In [1]: import numpy as np

In [2]: from numpy import linalg as LA

In [3]: np.set_printoptions(suppress=True, linewidth=120)

In [4]: rnd = lambda a: np.round(a, 2) + 0

In [5]: K = np.loadtxt("data.csv", delimiter=",")

In [6]: print(K)
[[ 0.  3. -4. -1. -1.]
 [-3.  0. -1.  2. -3.]
 [ 4.  1.  0. -2.  2.]
 [ 1. -2.  2.  0.  1.]
 [ 1.  3. -2. -1.  0.]]

In [7]: P = np.triu(np.array([[1, 2, 0, 1, 1],
   ...:     [1, 1, 2, 2, 1],
   ...:     [2, 2, 0, 0, 2],
   ...:     [0, 1, 2, 0, 2],
   ...:     [1, 2, 1, 1, 1]]), 1) + np.eye(5)

In [8]: out = P @ K @ LA.inv(P)

In [9]: print(rnd(LA.det(out)))
0.0

In [10]: print(rnd(LA.matrix_power(K, 3)))
[[   0. -168.  179.   41.   51.]
 [ 168.    0.   53.  -88.  126.]
 [-179.  -53.    0.  106. -117.]
 [ -41.   88. -106.    0.  -57.]
 [ -51. -126.  117.   57.    0.]]

In [11]: print((K - K.T) / 2)
[[ 0.  3. -4. -1. -1.]
 [-3.  0. -1.  2. -3.]
 [ 4.  1.  0. -2.  2.]
 [ 1. -2.  2.  0.  1.]
 [ 1.  3. -2. -1.  0.]]

In [12]: print(np.allclose(K, K.T))
False

In [13]: print(rnd(np.sort(np.abs(LA.eigvals(K)))))
[0.   0.89 0.89 7.01 7.01]

In [14]: print(rnd(np.abs(LA.eigvals(K)).max()))
7.01

In [15]: E = np.array([[1, 3, 3, 0, 0, 1, 0, 1, 1],
    ...:     [0, 0, 3, 3, 2, 2, 1, 0, 0],
    ...:     [3, 3, 1, 1, 0, 0, 2, 2, 1],
    ...:     [0, 2, 3, 2, 0, 2, 1, 3, 2]])

In [16]: E[1] = E[3]

In [17]: print(E)
[[1 3 3 0 0 1 0 1 1]
 [0 2 3 2 0 2 1 3 2]
 [3 3 1 1 0 0 2 2 1]
 [0 2 3 2 0 2 1 3 2]]

In [18]: Uu, s, Vt = LA.svd(E)

In [19]: print(np.argmax(s[:-1] / (s[1:] + 1e-6)) + 1)
3

In [20]: out = Uu[:, :3] @ np.diag(s[:3]) @ Vt[:3]

In [21]: print(rnd(LA.norm(E - out, 2)), rnd(s[3]))
0.0 0.0

In [22]: print(rnd(out))
[[1. 3. 3. 0. 0. 1. 0. 1. 1.]
 [0. 2. 3. 2. 0. 2. 1. 3. 2.]
 [3. 3. 1. 1. 0. 0. 2. 2. 1.]
 [0. 2. 3. 2. 0. 2. 1. 3. 2.]]
